>>> import numpy as np
>>> import numpy.linalg as la
>>> np.set_printoptions(suppress=True, linewidth=100)
>>> F = np.array([[-2.98, -1.0, -1.0], [1.0, 0.02, 0.0], [-3.0, -1.0, -0.98]])
>>> rng = np.random.default_rng(7514)
>>> labels = rng.permutation(3)
>>> labels
array([1, 0, 2])
>>> Y = F[labels][:, labels]
>>> np.diag(Y)
array([ 0.02, -2.98, -0.98])
>>> Y
array([[ 0.02,  1.  ,  0.  ],
       [-1.  , -2.98, -1.  ],
       [-1.  , -3.  , -0.98]])
>>> np.allclose(Y, F)
False
>>> T = np.stack([F, 4 * F, F[::-1]])
>>> T.shape
(3, 3, 3)
>>> print(np.round(la.det(T), 2))
[ 0.02  1.18 -0.02]
>>> mat = np.load("layer10.npy")
>>> mat
array([[1, 0, 0, 0, 0, 0],
       [5, 3, 0, 0, 0, 0],
       [1, 2, 0, 0, 0, 0],
       [0, 0, 1, 0, 0, 0],
       [0, 0, 5, 3, 0, 0],
       [0, 0, 1, 2, 0, 0],
       [0, 0, 0, 0, 1, 0],
       [0, 0, 0, 0, 5, 3],
       [0, 0, 0, 0, 1, 2]])
>>> r0 = np.array([2, 9])
>>> np.correlate(mat[7], mat[3], "full")
array([0, 0, 0, 0, 0, 0, 0, 5, 3, 0, 0])
>>> print(np.cross(mat[7, :3], mat[3, :3]))
[0 0 0]
>>> ev, evecs = la.eig(F)
>>> np.round(np.sort(la.eigvals(la.inv(F))), 2)
array([-4.03, -0.27, 50.  ])
>>> np.round(np.sort(la.eigvals(F @ F)), 2) + 0
array([ 0.  ,  0.06, 13.78])
>>> np.round(F @ evecs[:, 0] - ev[0] * evecs[:, 0], 2) + 0
array([0., 0., 0.])
>>> round(np.prod(ev), 2)
np.float64(0.02)
>>> M = np.loadtxt("out18.csv", delimiter=",")
>>> print(M)
[[3.02 2.   2.  ]
 [2.   1.02 2.  ]
 [3.   2.   2.02]]
>>> np.round(la.eigvals(M), 2)
array([ 6.48,  0.02, -0.44])
>>> np.round(la.eigvals(M).sum().real, 2)
np.float64(6.06)
>>> np.round(np.poly(M), 2)
array([ 1.  , -6.06, -2.76,  0.06])
>>> w1 = np.array([[0, 2], [0, -1], [0, -1], [-2, -2], [0, -2], [0, -1]])
>>> b = np.array([1, 2])
>>> hid = np.maximum(mat @ w1 + b, 0)
>>> np.round((hid > 0).mean(axis=0), 2)
array([0.78, 0.44])
>>> (hid > 0).astype(int)
array([[1, 1],
       [1, 1],
       [1, 1],
       [1, 1],
       [0, 0],
       [0, 0],
       [1, 0],
       [1, 0],
       [1, 0]])
>>> hid
array([[1, 4],
       [1, 9],
       [1, 2],
       [1, 1],
       [0, 0],
       [0, 0],
       [1, 0],
       [1, 0],
       [1, 0]])
>>> C = np.array([[2, 1, 0], [0, -2, -2]])
>>> print(w1 @ C)
[[ 0 -4 -4]
 [ 0  2  2]
 [ 0  2  2]
 [-4  2  4]
 [ 0  4  4]
 [ 0  2  2]]
>>> la.matrix_rank(M)
np.int64(3)
>>> np.round(M - M[0], 2)
array([[ 0.  ,  0.  ,  0.  ],
       [-1.02, -0.98,  0.  ],
       [-0.02,  0.  ,  0.02]])
>>> np.count_nonzero(M)
np.int64(9)
>>> J = np.array([[6, -9, -15, 16, -24, -40],
...     [12, -12, -15, 32, -32, -40],
...     [0, 3, -6, 0, 8, -16],
...     [4, -6, -10, 12, -18, -30],
...     [8, -8, -10, 24, -24, -30],
...     [0, 2, -4, 0, 6, -12]])
>>> t = np.radians(15)
>>> Rm = np.eye(6)
>>> Rm[5, 5] = Rm[0, 0] = np.cos(t)
>>> Rm[5, 0], Rm[0, 5] = -np.sin(t), np.sin(t)
>>> Rm.round(2)
array([[ 0.97,  0.  ,  0.  ,  0.  ,  0.  ,  0.26],
       [ 0.  ,  1.  ,  0.  ,  0.  ,  0.  ,  0.  ],
       [ 0.  ,  0.  ,  1.  ,  0.  ,  0.  ,  0.  ],
       [ 0.  ,  0.  ,  0.  ,  1.  ,  0.  ,  0.  ],
       [ 0.  ,  0.  ,  0.  ,  0.  ,  1.  ,  0.  ],
       [-0.26,  0.  ,  0.  ,  0.  ,  0.  ,  0.97]])
>>> Y = J @ Rm.T
>>> round(la.det(Rm), 2), np.round(np.trace(Rm), 2)
(np.float64(1.0), np.float64(5.93))
